In [1]: import numpy as np

In [2]: import numpy.linalg as la

In [3]: np.set_printoptions(suppress=True, linewidth=160)

In [4]: W0 = np.load("block10.npy")

In [5]: W0
Out[5]: 
array([[ 0,  0,  2, -1],
       [ 0,  0, -2,  2],
       [ 6, -3,  4, -2],
       [-6,  6, -4,  4]])

In [6]: w1 = np.array([[-2, -3], [1, -4], [-5, 1], [0, -5]])

In [7]: coef = np.array([-1, -2])

In [8]: act = np.maximum(W0 @ w1 + coef, 0)

In [9]: (act > 0).astype(int)
Out[9]: 
array([[0, 1],
       [1, 0],
       [0, 1],
       [1, 0]])

In [10]: Z = np.array([[0, 2], [1, 1]])

In [11]: w1 @ Z
Out[11]: 
array([[-3, -7],
       [-4, -2],
       [ 1, -9],
       [-5, -5]])

In [12]: (act @ Z).round(6).argmax(axis=1)
Out[12]: array([0, 1, 0, 1])

In [13]: left, sig, vt = la.svd(W0, full_matrices=False)

In [14]: np.round(sig / sig[0], 2)
Out[14]: array([1.  , 0.23, 0.16, 0.04])

In [15]: sig.round(2)
Out[15]: array([13.  ,  2.93,  2.05,  0.46])

In [16]: left.shape, sig.shape, vt.shape
Out[16]: ((4, 4), (4,), (4, 4))

In [17]: np.round(left.T @ left, 2) + 0
Out[17]: 
array([[1., 0., 0., 0.],
       [0., 1., 0., 0.],
       [0., 0., 1., 0.],
       [0., 0., 0., 1.]])

In [18]: np.round(vt @ vt.T, 2) + 0
Out[18]: 
array([[1., 0., 0., 0.],
       [0., 1., 0., 0.],
       [0., 0., 1., 0.],
       [0., 0., 0., 1.]])

In [19]: np.round(np.cumsum(sig ** 2) / np.sum(sig ** 2), 2)
Out[19]: array([0.93, 0.98, 1.  , 1.  ])

In [20]: (sig > 1e-8).sum()
Out[20]: np.int64(4)

In [21]: E = np.array([[2, 0, 0, 0], [0, 2, 0, 0], [0, 0, -2, 0], [0, 0, 0, -2]])

In [22]: u, r1 = E[1], E[0]

In [23]: u @ u
Out[23]: np.int64(4)

In [24]: u @ r1
Out[24]: np.int64(0)

In [25]: pr = (u @ r1) / (u @ u) * u

In [26]: r1 - pr
Out[26]: array([2., 0., 0., 0.])

In [27]: np.round(la.norm(u + r1) ** 2 + la.norm(u - r1) ** 2, 2)
Out[27]: np.float64(16.0)

In [28]: np.trace(E)
Out[28]: np.int64(0)

In [29]: (E + E.T) / 2
Out[29]: 
array([[ 2.,  0.,  0.,  0.],
       [ 0.,  2.,  0.,  0.],
       [ 0.,  0., -2.,  0.],
       [ 0.,  0.,  0., -2.]])

In [30]: la.matrix_power(E, 2)
Out[30]: 
array([[4, 0, 0, 0],
       [0, 4, 0, 0],
       [0, 0, 4, 0],
       [0, 0, 0, 4]])

In [31]: E @ E
Out[31]: 
array([[4, 0, 0, 0],
       [0, 4, 0, 0],
       [0, 0, 4, 0],
       [0, 0, 0, 4]])

In [32]: np.round(np.sort(np.abs(la.eigvals(E))), 2)
Out[32]: array([2., 2., 2., 2.])

In [33]: u = np.array([3, 1, 3])

In [34]: rng = np.random.default_rng(93431)

In [35]: A = np.outer(rng.normal(size=14), u) + 0.3 * rng.normal(size=(14, 3))

In [36]: A.round(2)
Out[36]: 
array([[-2.3 , -0.64, -3.29],
       [-5.53, -2.63, -4.9 ],
       [-2.92, -0.46, -2.5 ],
       [ 0.4 , -0.5 , -0.33],
       [-1.25, -0.3 , -1.04],
       [ 2.24,  0.94,  1.89],
       [ 2.01,  0.31,  2.2 ],
       [-2.54, -1.07, -2.53],
       [ 0.06, -0.08,  0.02],
       [-1.2 , -0.92, -1.86],
       [ 2.77,  1.02,  3.28],
       [-1.72, -0.69, -1.91],
       [ 1.11,  0.42,  1.29],
       [-0.07, -0.13, -0.16]])

In [37]: A2 = np.c_[A[:, :1] @ np.array([[2]]), np.array([0, -1, -3, -1, -3, -3, 3, 1, -1, -1, -1, -2, -1, -2])]

In [38]: A2.round(2)
Out[38]: 
array([[ -4.59,   0.  ],
       [-11.07,  -1.  ],
       [ -5.83,  -3.  ],
       [  0.81,  -1.  ],
       [ -2.49,  -3.  ],
       [  4.48,  -3.  ],
       [  4.03,   3.  ],
       [ -5.08,   1.  ],
       [  0.11,  -1.  ],
       [ -2.39,  -1.  ],
       [  5.54,  -1.  ],
       [ -3.45,  -2.  ],
       [  2.22,  -1.  ],
       [ -0.15,  -2.  ]])

In [39]: np.round(la.lstsq(A, A2[:, 0])[0], 2) + 0
Out[39]: array([2., 0., 0.])

In [40]: w1 = np.array([[1, 6, 3], [0, 9, 1], [9, 5, 1]])

In [41]: coef = np.array([0, 0, 2])

In [42]: act = np.maximum(A @ w1 + coef, 0)

In [43]: la.matrix_rank(act)
Out[43]: np.int64(3)

In [44]: (act > 0).astype(int)
Out[44]: 
array([[0, 0, 0],
       [0, 0, 0],
       [0, 0, 0],
       [0, 0, 1],
       [0, 0, 0],
       [1, 1, 1],
       [1, 1, 1],
       [0, 0, 0],
       [1, 0, 1],
       [0, 0, 0],
       [1, 1, 1],
       [0, 0, 0],
       [1, 1, 1],
       [0, 0, 1]])

In [45]: Z = np.array([[-3, 1], [3, -1], [2, 3]])

In [46]: (act @ Z).round(6).argmax(axis=1)
Out[46]: array([0, 0, 0, 1, 0, 0, 0, 0, 1, 0, 0, 0, 0, 1])

In [47]: la.norm(A, axis=1).argmax()
Out[47]: np.int64(1)

In [48]: np.round(la.norm(A[3], 1), 2), round(la.norm(A[3], np.inf), 2)
Out[48]: (np.float64(1.23), np.float64(0.5))

In [49]: np.round(la.norm(A, 1), 2), round(la.norm(A, np.inf), 2)
Out[49]: (np.float64(27.2), np.float64(13.06))

In [50]: np.round(la.norm(A) ** 2 / la.norm(A, 2) ** 2, 2)
Out[50]: np.float64(1.02)

In [51]: np.round(la.norm(A, 2), 2)
Out[51]: np.float64(12.69)

In [52]: np.round(A[3] @ A[0], 2)
Out[52]: np.float64(0.48)

In [53]: round(la.norm(A[3] - A[0]), 2)
Out[53]: np.float64(4.01)

In [54]: F = np.load("case15.npy")

In [55]: F
Out[55]: 
array([[3, 3],
       [1, 0]])

In [56]: idx = rng.permutation(2)

In [57]: A2 = F[:, idx] * rng.choice([-1, 1], 2)

In [58]: A2
Out[58]: 
array([[-3,  3],
       [ 0,  1]])

In [59]: left, _, vt = la.svd(F.T @ A2)

In [60]: np.round(left @ vt, 2) + 0
Out[60]: 
array([[ 0.,  1.],
       [-1.,  0.]])

In [61]: np.round(la.lstsq(F, A2)[0], 2) + 0
Out[61]: 
array([[ 0.,  1.],
       [-1.,  0.]])

In [62]: arr = np.load("data.npy")

In [63]: arr
Out[63]: 
array([[-0.17,  0.76, -0.12,  0.11],
       [-9.41, -6.14, -0.2 ,  0.11]])

In [64]: A2 = arr / la.norm(arr, axis=1, keepdims=True)

In [65]: G = A2 @ A2.T

In [66]: G[0].round(2)
Out[66]: array([ 1.  , -0.34])

In [67]: (np.abs(G) > 0.9).astype(int)
Out[67]: 
array([[1, 0],
       [0, 1]])

In [68]: (G - 2 * np.eye(2)).round(6).argmax(axis=1)
Out[68]: array([1, 0])
